In [1]: import numpy as np

In [2]: import numpy.linalg as la

In [3]: np.set_printoptions(suppress=True, linewidth=120)

In [4]: def rd(a):
   ...:     return np.round(a, 2) + 0
   ...: 

In [5]: E = np.loadtxt("arr.csv", delimiter=",")

In [6]: E
Out[6]: 
array([[-2.  , -1.6 , -0.1 ,  0.3 , -0.9 , -0.8 , -1.3 ],
       [ 1.2 , -1.  ,  0.7 ,  1.6 ,  0.9 ,  1.2 ,  0.  ],
       [ 1.5 ,  0.4 , -0.1 ,  0.8 ,  1.6 ,  0.2 ,  0.4 ],
       [ 1.7 ,  0.8 ,  1.2 ,  0.2 , -0.4 , -1.6 ,  0.9 ],
       [-1.4 , -0.4 , -0.6 ,  0.1 ,  0.7 ,  0.9 ,  2.9 ],
       [-0.4 , -1.2 , -1.1 ,  1.2 ,  1.  ,  2.3 ,  0.6 ],
       [ 1.84,  0.75,  1.3 ,  0.21, -0.39, -1.45,  0.82],
       [ 1.2 ,  1.3 ,  0.4 ,  1.1 ,  0.4 ,  0.6 , -0.4 ],
       [ 0.1 ,  0.4 , -0.3 ,  1.3 ,  0.9 , -1.  ,  0.5 ],
       [-0.1 , -1.7 , -1.5 , -1.4 ,  0.7 ,  0.  ,  0.7 ],
       [-0.9 , -0.1 , -1.8 ,  0.4 ,  1.2 , -1.5 ,  0.7 ],
       [ 0.4 ,  1.8 , -1.8 ,  0.  , -1.8 ,  0.3 ,  0.7 ]])

In [7]: q, V = la.qr(E[:, :6])[0], la.qr(E[:, 6:])[0]

In [8]: sigma = la.svd(q.T @ V, compute_uv=False)

In [9]: (sigma > 0.9).sum()
Out[9]: np.int64(0)

In [10]: rd(la.norm(q @ q.T - V @ V.T, 2))
Out[10]: np.float64(1.0)

In [11]: F = np.loadtxt("x.csv", delimiter=",")

In [12]: F
Out[12]: 
array([[0., 0., 0., 0., 0., 0., 0., 0., 0., 0.],
       [0., 0., 0., 0., 0., 0., 0., 0., 0., 0.],
       [0., 0., 0., 0., 0., 1., 0., 0., 0., 0.],
       [0., 0., 0., 0., 0., 0., 0., 0., 0., 0.],
       [0., 0., 0., 0., 0., 0., 0., 1., 0., 1.],
       [0., 0., 1., 0., 0., 0., 0., 0., 0., 0.],
       [0., 0., 0., 0., 0., 0., 0., 0., 1., 0.],
       [0., 0., 0., 0., 1., 0., 0., 0., 0., 1.],
       [0., 0., 0., 0., 0., 0., 1., 0., 0., 0.],
       [0., 0., 0., 0., 1., 0., 0., 1., 0., 0.]])

In [13]: rng = np.random.default_rng(818402)

In [14]: labels = rng.permutation(10)

In [15]: labels
Out[15]: array([6, 3, 5, 4, 8, 1, 9, 2, 0, 7])

In [16]: out = F[labels][:, labels]

In [17]: np.trace(out)
Out[17]: np.float64(0.0)

In [18]: rd(la.det(out)), rd(la.det(F[labels]))
Out[18]: (np.float64(0.0), np.float64(0.0))

In [19]: out
Out[19]: 
array([[0., 0., 0., 0., 1., 0., 0., 0., 0., 0.],
       [0., 0., 0., 0., 0., 0., 0., 0., 0., 0.],
       [0., 0., 0., 0., 0., 0., 0., 1., 0., 0.],
       [0., 0., 0., 0., 0., 0., 1., 0., 0., 1.],
       [1., 0., 0., 0., 0., 0., 0., 0., 0., 0.],
       [0., 0., 0., 0., 0., 0., 0., 0., 0., 0.],
       [0., 0., 0., 1., 0., 0., 0., 0., 0., 1.],
       [0., 0., 1., 0., 0., 0., 0., 0., 0., 0.],
       [0., 0., 0., 0., 0., 0., 0., 0., 0., 0.],
       [0., 0., 0., 1., 0., 0., 1., 0., 0., 0.]])
